$ python -q
>>> import numpy as np
>>> import numpy.linalg as la
>>> np.set_printoptions(precision=2, suppress=True, linewidth=100)
>>> def rnd(a):
...     return np.round(a, 2) + 0
... 
>>> feats = np.abs(np.array([[3, 3, 3, 2, -3, 3, 0],
...     [0, 0, -3, -1, 3, -2, 2],
...     [-2, -2, 1, 0, -2, 3, 1],
...     [1, -1, -2, 0, 1, 0, 1],
...     [-1, 3, 1, -3, 2, -2, -2],
...     [0, 1, -1, 2, -2, 0, -3],
...     [1, -1, -1, 1, -3, 3, 3]])) + np.eye(7)
>>> feats = feats / feats.sum(axis=1, keepdims=True)
>>> rnd(feats)
array([[0.22, 0.17, 0.17, 0.11, 0.17, 0.17, 0.  ],
       [0.  , 0.08, 0.25, 0.08, 0.25, 0.17, 0.17],
       [0.17, 0.17, 0.17, 0.  , 0.17, 0.25, 0.08],
       [0.14, 0.14, 0.29, 0.14, 0.14, 0.  , 0.14],
       [0.07, 0.2 , 0.07, 0.2 , 0.2 , 0.13, 0.13],
       [0.  , 0.1 , 0.1 , 0.2 , 0.2 , 0.1 , 0.3 ],
       [0.07, 0.07, 0.07, 0.07, 0.21, 0.21, 0.29]])
>>> rnd(np.sort(np.abs(la.eigvals(feats)))[::-1])
array([1.  , 0.18, 0.17, 0.17, 0.13, 0.11, 0.03])
>>> rnd(la.matrix_power(feats, 2))
array([[0.1 , 0.14, 0.17, 0.12, 0.19, 0.15, 0.13],
       [0.08, 0.14, 0.13, 0.11, 0.19, 0.16, 0.18],
       [0.08, 0.13, 0.14, 0.12, 0.2 , 0.16, 0.16],
       [0.12, 0.14, 0.17, 0.09, 0.19, 0.17, 0.13],
       [0.08, 0.13, 0.17, 0.13, 0.2 , 0.13, 0.17],
       [0.08, 0.12, 0.14, 0.12, 0.19, 0.14, 0.2 ],
       [0.07, 0.12, 0.12, 0.13, 0.2 , 0.15, 0.2 ]])
>>> rnd(feats.sum(axis=1))
array([1., 1., 1., 1., 1., 1., 1.])
>>> rnd(la.matrix_power(feats, 100))
array([[0.09, 0.13, 0.15, 0.12, 0.19, 0.15, 0.17],
       [0.09, 0.13, 0.15, 0.12, 0.19, 0.15, 0.17],
       [0.09, 0.13, 0.15, 0.12, 0.19, 0.15, 0.17],
       [0.09, 0.13, 0.15, 0.12, 0.19, 0.15, 0.17],
       [0.09, 0.13, 0.15, 0.12, 0.19, 0.15, 0.17],
       [0.09, 0.13, 0.15, 0.12, 0.19, 0.15, 0.17],
       [0.09, 0.13, 0.15, 0.12, 0.19, 0.15, 0.17]])
>>> p = np.eye(7)[5]
>>> for _ in range(3):
...     p = p @ feats
...     print(p.round(2))
... 
[0.  0.1 0.1 0.2 0.2 0.1 0.3]
[0.08 0.12 0.14 0.12 0.19 0.14 0.2 ]
[0.09 0.13 0.14 0.12 0.19 0.15 0.17]
>>> t = np.radians(30)
>>> r_ = np.eye(7)
>>> r_[1, 1] = r_[2, 2] = np.cos(t)
>>> r_[1, 2], r_[2, 1] = -np.sin(t), np.sin(t)
>>> print(rnd(r_))
[[ 1.    0.    0.    0.    0.    0.    0.  ]
 [ 0.    0.87 -0.5   0.    0.    0.    0.  ]
 [ 0.    0.5   0.87  0.    0.    0.    0.  ]
 [ 0.    0.    0.    1.    0.    0.    0.  ]
 [ 0.    0.    0.    0.    1.    0.    0.  ]
 [ 0.    0.    0.    0.    0.    1.    0.  ]
 [ 0.    0.    0.    0.    0.    0.    1.  ]]
>>> M2 = feats @ r_.T
>>> rnd(M2)
array([[ 0.22,  0.06,  0.23,  0.11,  0.17,  0.17,  0.  ],
       [ 0.  , -0.05,  0.26,  0.08,  0.25,  0.17,  0.17],
       [ 0.17,  0.06,  0.23,  0.  ,  0.17,  0.25,  0.08],
       [ 0.14, -0.02,  0.32,  0.14,  0.14,  0.  ,  0.14],
       [ 0.07,  0.14,  0.16,  0.2 ,  0.2 ,  0.13,  0.13],
       [ 0.  ,  0.04,  0.14,  0.2 ,  0.2 ,  0.1 ,  0.3 ],
       [ 0.07,  0.03,  0.1 ,  0.07,  0.21,  0.21,  0.29]])
>>> print(rnd(np.abs(M2 - feats).max(axis=0)))
[0.   0.16 0.09 0.   0.   0.   0.  ]
